$ ipython --no-banner

In [1]: import numpy as np

In [2]: import numpy.linalg as la

In [3]: np.set_printoptions(suppress=True, linewidth=160)

In [4]: def rd(a):
   ...:     return np.round(a, 2) + 0
   ...: 

In [5]: M = np.loadtxt("block13.csv", delimiter=",")

In [6]: print(M)
[[ 1. -1. -3. -2.  2.  3. -2.  0.  2.]
 [ 2.  1. -1. -3. -2.  2.  3. -2.  0.]
 [ 0.  2.  1. -1. -3. -2.  2.  3. -2.]
 [-2.  0.  2.  1. -1. -3. -2.  2.  3.]
 [ 3. -2.  0.  2.  1. -1. -3. -2.  2.]
 [ 2.  3. -2.  0.  2.  1. -1. -3. -2.]
 [-2.  2.  3. -2.  0.  2.  1. -1. -3.]
 [-3. -2.  2.  3. -2.  0.  2.  1. -1.]
 [-1. -3. -2.  2.  3. -2.  0.  2.  1.]]

In [7]: # looks like rank 8

In [8]: rng = np.random.default_rng(108798)

In [9]: labels = rng.permutation(9)

In [10]: print(labels)
[2 6 7 1 8 0 3 4 5]

In [11]: out = M[labels][:, labels]

In [12]: print(np.diag(out))
[1. 1. 1. 1. 1. 1. 1. 1. 1.]

In [13]: print(np.trace(out))
9.0

In [14]: out = M + rng.integers(-2, 3, (9, 8)) @ rng.integers(-2, 3, (8, 9))

In [15]: print(out)
[[  3.  -7.  -1.   1.  -8.  11.  -5.  -3.   6.]
 [ 14.   5.  -5.   1.   5.  -1.  -2.   6.   4.]
 [  5.   6.   7.  -3.   5.  -2.   8.  -6.   7.]
 [ -6.  -2.   2.   4.  -1.   2.  -5.   4.   9.]
 [  9.   0.  -3.   5.   0.   5. -11.   3.   2.]
 [ -5.   0.  -4.   0.   1.  -5.   6.  -2.  -4.]
 [ -9.   5.   8.  -3.   6.   9.   2.  -7.   5.]
 [  8.  -3.  -4.   6.  -3.  -6.  -4.  13.  -7.]
 [ -8. -18.   8.   3.   0.  -6.   2.   7.   3.]]

In [16]: print(la.matrix_rank(out - M, tol=1e-8))
8

In [17]: print(np.abs(out - M).sum(axis=1))
[41. 51. 49. 25. 34. 29. 44. 52. 49.]

In [18]: print(out - M)
[[  2.  -6.   2.   3. -10.   8.  -3.  -3.   4.]
 [ 12.   4.  -4.   4.   7.  -3.  -5.   8.   4.]
 [  5.   4.   6.  -2.   8.   0.   6.  -9.   9.]
 [ -4.  -2.   0.   3.   0.   5.  -3.   2.   6.]
 [  6.   2.  -3.   3.  -1.   6.  -8.   5.   0.]
 [ -7.  -3.  -2.   0.  -1.  -6.   7.   1.  -2.]
 [ -7.   3.   5.  -1.   6.   7.   1.  -6.   8.]
 [ 11.  -1.  -6.   3.  -1.  -6.  -6.  12.  -6.]
 [ -7. -15.  10.   1.  -3.  -4.   2.   5.   2.]]

In [19]: out = M / np.sqrt((M ** 2).mean(axis=1, keepdims=True))

In [20]: print(la.matrix_rank(out) == la.matrix_rank(M))
True

In [21]: print(rd(la.norm(out, axis=1)))
[3. 3. 3. 3. 3. 3. 3. 3. 3.]

In [22]: print(la.matrix_rank(M - M.mean(axis=1, keepdims=True)))
8

In [23]: w1 = np.array([[5, 4, 1, 4, 1],
    ...:     [-1, -4, 0, -1, 2],
    ...:     [1, 5, 5, 5, 4],
    ...:     [-3, 5, -3, 1, 1],
    ...:     [-4, -2, 1, -5, -3],
    ...:     [5, 3, -4, -1, 4],
    ...:     [-1, 5, -5, -2, 5],
    ...:     [1, 5, -5, -1, -4],
    ...:     [0, 5, 0, -5, 2]])

In [24]: coef = np.array([0, 3, -2, -3, 1])

In [25]: act = np.maximum(M @ w1 + coef, 0)

In [26]: print((act > 0).astype(int))
[[1 0 0 0 0]
 [1 1 0 0 1]
 [1 1 0 1 1]
 [0 1 1 0 0]
 [1 1 1 1 0]
 [0 0 1 0 1]
 [1 0 1 1 1]
 [0 1 0 1 1]
 [0 1 0 0 0]]

In [27]: print(la.matrix_rank(act))
5

In [28]: Z = np.array([[3, -1, 1], [1, -1, -4], [0, 1, 0], [0, -5, 5], [-1, 0, 4]])

In [29]: print(act @ Z)
[[  54.  -18.   18.]
 [  57.  -32.  162.]
 [  22. -110.   72.]
 [  18.   -4.  -72.]
 [  22.  -26.  -14.]
 [  -2.    8.    8.]
 [  -9.  -56.  161.]
 [  23.  -88.  -42.]
 [  14.  -14.  -56.]]

In [30]: print((act @ Z).round(6).argmax(axis=1))
[0 2 2 0 0 1 2 0 0]

In [31]: out = np.array([[2, 0], [1, 2]])

In [32]: Z = np.array([[3, 3], [1, 0]])

In [33]: W0 = np.kron(out, Z)

In [34]: print(W0)
[[6 6 0 0]
 [2 0 0 0]
 [3 3 6 6]
 [1 0 2 0]]

In [35]: print(rd(np.sort(np.abs(la.eigvals(M)))))
[ 0.    1.99  1.99  4.58  4.58  5.42  5.42 10.37 10.37]

In [36]: print(np.allclose(M, M.T))
False

In [37]: print((M - M.T) / 2)
[[ 0.  -1.5 -1.5  0.  -0.5  0.5  0.   1.5  1.5]
 [ 1.5  0.  -1.5 -1.5  0.  -0.5  0.5  0.   1.5]
 [ 1.5  1.5  0.  -1.5 -1.5  0.  -0.5  0.5  0. ]
 [ 0.   1.5  1.5  0.  -1.5 -1.5  0.  -0.5  0.5]
 [ 0.5  0.   1.5  1.5  0.  -1.5 -1.5  0.  -0.5]
 [-0.5  0.5  0.   1.5  1.5  0.  -1.5 -1.5  0. ]
 [ 0.  -0.5  0.5  0.   1.5  1.5  0.  -1.5 -1.5]
 [-1.5  0.  -0.5  0.5  0.   1.5  1.5  0.  -1.5]
 [-1.5 -1.5  0.  -0.5  0.5  0.   1.5  1.5  0. ]]

In [38]: print(rd(la.det(M)))
0.0

In [39]: print(np.allclose(M @ M.T, M.T @ M))
True

In [40]: print(M @ M)
[[ 17. -13. -25.  14.  29.   6. -18. -18.   8.]
 [  8.  17. -13. -25.  14.  29.   6. -18. -18.]
 [-18.   8.  17. -13. -25.  14.  29.   6. -18.]
 [-18. -18.   8.  17. -13. -25.  14.  29.   6.]
 [  6. -18. -18.   8.  17. -13. -25.  14.  29.]
 [ 29.   6. -18. -18.   8.  17. -13. -25.  14.]
 [ 14.  29.   6. -18. -18.   8.  17. -13. -25.]
 [-25.  14.  29.   6. -18. -18.   8.  17. -13.]
 [-13. -25.  14.  29.   6. -18. -18.   8.  17.]]

In [41]: out = la.inv(W0)

In [42]: print(rd(la.inv(out)))
[[6. 6. 0. 0.]
 [2. 0. 0. 0.]
 [3. 3. 6. 6.]
 [1. 0. 2. 0.]]

In [43]: print(rd(la.det(W0) * la.det(out)))
1.0

In [44]: print(rd(la.det(W0) * out))
[[  0.  72.   0.   0.]
 [ 24. -72.   0.   0.]
 [  0. -36.   0.  72.]
 [-12.  36.  24. -72.]]

In [45]: def softmax(z):
    ...:     e = np.exp(z - z.max(axis=-1, keepdims=True))
    ...:     return e / e.sum(axis=-1, keepdims=True)
    ...: 

In [46]: print(rd(softmax(W0[1] + -1)))
[0.71 0.1  0.1  0.1 ]

In [47]: print(rd(softmax(W0[1])))
[0.71 0.1  0.1  0.1 ]

In [48]: print(rd(softmax(W0).sum(axis=1)))
[1. 1. 1. 1.]

In [49]: S = W0 @ W0.T / np.sqrt(4)

In [50]: print(softmax(S).round(6).argmax(axis=1))
[0 0 2 2]

In [51]: print(rd(softmax(S + np.triu(np.full(S.shape, -np.inf), 1))))
[[1.   0.   0.   0.  ]
 [0.98 0.02 0.   0.  ]
 [0.   0.   1.   0.  ]
 [0.01 0.   0.98 0.01]]

In [52]: print(rd(softmax(S)[1] @ W0))
[5.76 5.72 0.29 0.28]

In [53]: q = W0.astype(float).copy()

In [54]: for j in range(4):
    ...:     q[:, j] -= q[:, :j] @ (q[:, :j].T @ q[:, j])
    ...:     q[:, j] /= la.norm(q[:, j])
    ...: 

In [55]: print(rd(q.T @ W0))
[[7.07 6.36 2.83 2.55]
 [0.   2.12 0.   0.85]
 [0.   0.   5.66 5.09]
 [0.   0.   0.   1.7 ]]

In [56]: print(rd(q))
[[ 0.85  0.28 -0.42 -0.14]
 [ 0.28 -0.85 -0.14  0.42]
 [ 0.42  0.14  0.85  0.28]
 [ 0.14 -0.42  0.28 -0.85]]

In [57]: P = np.triu(np.array([[3, -3, -2, -2], [2, -2, -3, 0], [2, -3, 1, -1], [-1, 0, -3, 2]]), 1) + np.eye(4)

In [58]: out = P @ W0 @ la.inv(P)

In [59]: print(out)
[[  -8.  -24. -104. -132.]
 [  -7.  -30. -122. -154.]
 [   2.    9.   35.   45.]
 [   1.    3.   13.   15.]]

In [60]: print(rd(np.poly(out)))
[  1. -12.  12. 144. 144.]

In [61]: print(rd(la.det(out)))
144.0

In [62]: print(np.trace(out), np.trace(W0))
12.0 12

In [63]: K = np.load("layer13.npy")

In [64]: print(K)
[[-3.55 -2.9   4.19  1.43 -0.92]
 [-1.62 -2.61  1.02  0.03 -0.6 ]
 [ 1.54 -2.3   2.69 -0.77 -3.82]
 [ 0.98 -4.11  9.06  0.13 -7.74]
 [-0.94 -1.17  4.62  0.08 -2.51]
 [ 0.43 -1.44  0.96  0.46 -1.58]
 [ 0.84 -0.1   2.32 -0.84 -2.06]
 [ 2.13 -0.95  6.34 -0.82 -5.68]
 [ 0.19 -2.73  5.61 -1.43 -4.85]
 [ 2.75 -2.27  7.28 -0.42 -7.3 ]
 [-1.27 -3.24  2.87  0.91 -2.  ]
 [ 1.12 -1.55  0.97 -1.59 -2.28]
 [-0.71 -1.85  3.94 -0.29 -2.57]
 [-2.16 -3.67  8.04  1.3  -4.44]
 [-1.79 -2.47  9.3   0.16 -4.91]
 [-3.17 -3.01  6.45  2.57 -2.43]
 [-1.71 -3.09  8.74 -0.15 -5.05]
 [ 1.01 -0.74  1.55 -1.21 -2.16]
 [-2.59 -2.99  6.32  0.58 -2.86]
 [ 2.39 -1.56  5.68 -1.18 -5.89]]

In [65]: out = np.c_[K[:, :2] @ np.array([[2, 1], [1, 1]]), np.array([-2, 1, 0, 0, -1, 0, 0, 2, -1, 0, 1, -1, -1, -1, 0, 2, 0, -2, 1, -1])]

In [66]: print(rd(out))
[[-10.    -6.45  -2.  ]
 [ -5.85  -4.23   1.  ]
 [  0.78  -0.76   0.  ]
 [ -2.15  -3.13   0.  ]
 [ -3.05  -2.11  -1.  ]
 [ -0.58  -1.01   0.  ]
 [  1.58   0.74   0.  ]
 [  3.31   1.18   2.  ]
 [ -2.35  -2.54  -1.  ]
 [  3.23   0.48   0.  ]
 [ -5.78  -4.51   1.  ]
 [  0.69  -0.43  -1.  ]
 [ -3.27  -2.56  -1.  ]
 [ -7.99  -5.83  -1.  ]
 [ -6.05  -4.26   0.  ]
 [ -9.35  -6.18   2.  ]
 [ -6.51  -4.8    0.  ]
 [  1.28   0.27  -2.  ]
 [ -8.17  -5.58   1.  ]
 [  3.22   0.83  -1.  ]]

In [67]: print(rd(la.norm(la.qr(K)[0].T @ out, axis=0) ** 2 / ((out ** 2).sum(axis=0) + 1e-12)))
[1.  1.  0.3]

In [68]: print(la.matrix_rank(np.c_[K, out]))
6

In [69]: print(la.matrix_rank(out))
3

In [70]: G = np.cov(out, rowvar=False)

In [71]: print(rd(out.std(axis=0)))
[4.3  2.52 1.11]

In [72]: print(np.argwhere(np.triu(np.abs(np.corrcoef(out.T)) > 0.8, 1)))
[[0 1]]

In [73]: print(rd(np.corrcoef(out[:, 1], out[:, 2])[0, 1]))
-0.12

In [74]: print(np.median(out, axis=0))
[-2.7  -2.55  0.  ]

In [75]: print(rd(np.corrcoef(out.T)))
[[ 1.    0.99 -0.11]
 [ 0.99  1.   -0.12]
 [-0.11 -0.12  1.  ]]

In [76]: print(rd(la.eigvalsh(G)[::-1]))
[26.03  1.28  0.11]

In [77]: F = np.loadtxt("sample17.csv", delimiter=",")

In [78]: print(F)
[[ 1. -2.  3.  3. -2. -3.  0.  0. -3.  3.]
 [-3. -1.  1. -2. -1. -2. -1. -1.  1.  2.]
 [-2.  2.  1. -2.  2.  1.  3.  1.  3. -2.]
 [ 3. -1. -1. -3. -3. -3.  1. -3.  0. -2.]]

In [79]: out = F[0, 0] * F[1:] - np.outer(F[1:, 0], F[0])

In [80]: print(out)
[[  0.  -7.  10.   7.  -7. -11.  -1.  -1.  -8.  11.]
 [  0.  -2.   7.   4.  -2.  -5.   3.   1.  -3.   4.]
 [  0.   5. -10. -12.   3.   6.   1.  -3.   9. -11.]]

In [81]: print(np.flatnonzero(~out.round(6).any(axis=1)))
[]

In [82]: print(la.matrix_rank(out), la.matrix_rank(F))
3 4

In [83]: print(la.norm(F, axis=1).argmax())
0

In [84]: print(rd(la.norm(F, "nuc")))
25.12

In [85]: print(rd(la.norm(F) ** 2 / la.norm(F, 2) ** 2))
2.14

In [86]: print(rd(la.norm(F[1], 1)), rd(la.norm(F[1], np.inf)))
15.0 3.0

In [87]: print(F[1] @ F[2])
0.0

In [88]: X = np.load("m.npy")

In [89]: print(X)
[[ 8  2  1  0  0  0  1  0  0]
 [ 0  2  0  1  0  4  0  0  0]
 [ 1  5  2  2  2  3  1  0  2]
 [ 9  5  6  0  2  0  7  0  4]
 [11  7  4  0  2  5  5  4  6]
 [ 0  2  0  3  0  6  0  2  0]
 [ 6  5  3  1  0  7  1  3  2]
 [11 10  6  3  7  6  8  6 11]
 [11  7 12  0  4  3 11  0  8]
 [ 6  9  9  5  5 11  6  6  9]
 [ 0  5  0  7  0 13  0  6  0]
 [ 9  5  0  0  0  1  1  2  2]
 [ 0  3  5  1  0  5  0  0  0]
 [ 3  5 12  0  2  5  7  0  4]
 [ 0  2  5  0  0  2  1  0  0]
 [ 4  7  1  6  1 11  0  7  4]
 [ 0  3  0  4  0  7  0  2  0]
 [ 9  7  2  0  4  1  5  2  6]
 [ 5  2  6  0  0  6  1  0  0]
 [ 6  3  0  0  0  0  0  0  0]
 [ 8  7  0  2  3  3  2  4  5]
 [ 5  6 12  1  1 10  6  2  5]
 [ 2  7  5  5  3  9  2  4  5]
 [13 10  0  3  7  2  5  7 10]
 [ 7  6  0  1  3  0  0  2  3]
 [ 0  4  0  4  0  8  0  3  0]
 [ 0  5  0  7  0 13  0  6  0]]

In [90]: out = np.c_[X[:, :1] @ np.array([[-1]]), np.array([-3, -1, 3, 2, -3, 1, -2, -2, 3, -1, -1, 0, -3, 3, -1, -1, -3, 0, -3, -3, 3, 3, -1, 3, 0, -1, 1])]

In [91]: print(out)
[[ -8  -3]
 [  0  -1]
 [ -1   3]
 [ -9   2]
 [-11  -3]
 [  0   1]
 [ -6  -2]
 [-11  -2]
 [-11   3]
 [ -6  -1]
 [  0  -1]
 [ -9   0]
 [  0  -3]
 [ -3   3]
 [  0  -1]
 [ -4  -1]
 [  0  -3]
 [ -9   0]
 [ -5  -3]
 [ -6  -3]
 [ -8   3]
 [ -5   3]
 [ -2  -1]
 [-13   3]
 [ -7   0]
 [  0  -1]
 [  0   1]]

In [92]: print(rd(la.norm(la.qr(X)[0].T @ out, axis=0) ** 2 / ((out ** 2).sum(axis=0) + 1e-12)))
[1.   0.39]

In [93]: print(rd(la.norm(out - X @ la.lstsq(X, out)[0], axis=0)))
[0.   8.84]

In [94]: E = np.load("data.npy")

In [95]: print(E)
[[-3.9  4.  -5.   4. ]
 [ 2.   6.1 -5.   0. ]
 [ 4.   0.  -6.9  2. ]
 [-4.   4.  -5.   4.1]]

In [96]: vec = np.array([2, 1, 2, 5])

In [97]: rhs = E @ vec

In [98]: print(rd(rhs))
[6.2 0.1 4.2 6.5]

In [99]: print(rd(la.solve(E, 2 * rhs)))
[ 4.  2.  4. 10.]

In [100]: print(rd(la.solve(E, E[:, 3])))
[0. 0. 0. 1.]

In [101]: print(rd(la.solve(E, rhs)))
[2. 1. 2. 5.]
